In [1]: import numpy as np

In [2]: np.set_printoptions(precision=3, suppress=True, linewidth=200, legacy="1.25")

In [3]: M = np.loadtxt("x.csv", delimiter=",")

In [4]: M
Out[4]: 
array([[ 6.,  4.,  9.,  6.],
       [10.,  4., 15.,  6.],
       [ 6.,  4.,  0.,  0.],
       [10.,  4.,  0.,  0.]])

In [5]: gram = M.T @ M

In [6]: np.linalg.svd(M, compute_uv=False) ** 2
Out[6]: array([604.291, 103.173,   5.583,   0.953])

In [7]: (M @ M.T).shape
Out[7]: (4, 4)

In [8]: np.allclose(gram, gram.T)
Out[8]: True

In [9]: hat = np.triu(np.array([[0, -1, -1, 3], [2, 1, 2, -3], [-1, -3, -1, 0], [-2, 1, 1, -1]]), 1) + np.eye(4)

In [10]: M2 = hat @ M @ np.linalg.inv(hat)

In [11]: np.trace(M2), np.trace(M)
Out[11]: (10.0, 10.0)

In [12]: np.poly(M2)
Out[12]: array([   1.,  -10., -214., -240.,  576.])

In [13]: M2
Out[13]: 
array([[ 20.,  28., -42.,  24.],
       [ -8.,  -8.,  23.,   6.],
       [  6.,  10., -14.,  12.],
       [ 10.,  14., -18.,  12.]])

In [14]: ev, evecs = np.linalg.eig(M)

In [15]: ev
Out[15]: array([20.786, -9.383,  1.155, -2.558])

In [16]: np.sort(np.linalg.eigvals(np.linalg.inv(M)))
Out[16]: array([-0.391, -0.107,  0.048,  0.866])

In [17]: round(np.prod(ev), 3)
Out[17]: 576.0

In [18]: np.sort(np.linalg.eigvals(M @ M))
Out[18]: array([  1.333,   6.542,  88.047, 432.078])

In [19]: u = np.array([3, 2, 0, 3])

In [20]: M2 = M + np.outer(u, np.eye(4)[0])

In [21]: np.linalg.matrix_rank(np.linalg.inv(M2) - np.linalg.inv(M), tol=1e-8)
Out[21]: 1

In [22]: F = np.loadtxt("w.csv", delimiter=",")

In [23]: F
Out[23]: 
array([[-0.38, -0.26,  0.26, -0.04,  0.26,  0.02,  0.62,  0.12, -0.32],
       [-0.86, -0.47,  0.22, -0.13, -0.03, -0.31, -1.11,  0.14, -1.04],
       [ 0.98,  0.59, -0.42,  0.13, -0.25,  0.19,  0.11, -0.22,  1.04],
       [ 0.29,  0.08,  0.17,  0.07,  0.42,  0.34,  2.04,  0.04,  0.56],
       [ 2.2 ,  1.15, -0.4 ,  0.35,  0.35,  0.95,  3.95, -0.3 ,  2.8 ],
       [ 0.99,  0.63, -0.53,  0.12, -0.43,  0.09, -0.61, -0.26,  0.96],
       [-0.32, -0.11, -0.12, -0.07, -0.35, -0.31, -1.79, -0.02, -0.56],
       [ 0.  ,  0.  ,  0.  ,  0.  ,  0.  ,  0.  ,  0.  ,  0.  ,  0.  ],
       [-1.17, -0.63,  0.27, -0.18, -0.09, -0.45, -1.71,  0.18, -1.44],
       [-1.46, -0.8 ,  0.38, -0.22, -0.04, -0.52, -1.84,  0.24, -1.76],
       [ 1.24,  0.64, -0.2 ,  0.2 ,  0.24,  0.56,  2.4 , -0.16,  1.6 ],
       [ 1.52,  0.77, -0.2 ,  0.25,  0.37,  0.73,  3.25, -0.18,  2.  ],
       [-3.94, -2.26,  1.34, -0.56,  0.42, -1.1 , -2.82,  0.76, -4.48]])

In [24]: # null space of dimension 7

In [25]: U, sigma, VT = np.linalg.svd(F)

In [26]: sigma.round(3) + 0
Out[26]: array([11.633,  3.652,  0.   ,  0.   ,  0.   ,  0.   ,  0.   ,  0.   ,  0.   ])

In [27]: np.argmax(sigma[:-1] / (sigma[1:] + 1e-6)) + 1
Out[27]: 2

In [28]: M2 = U[:, :2] @ np.diag(sigma[:2]) @ VT[:2]

In [29]: np.linalg.matrix_rank(M2)
Out[29]: 2

In [30]: np.round(np.abs(F - M2).max(), 3)
Out[30]: 0.0
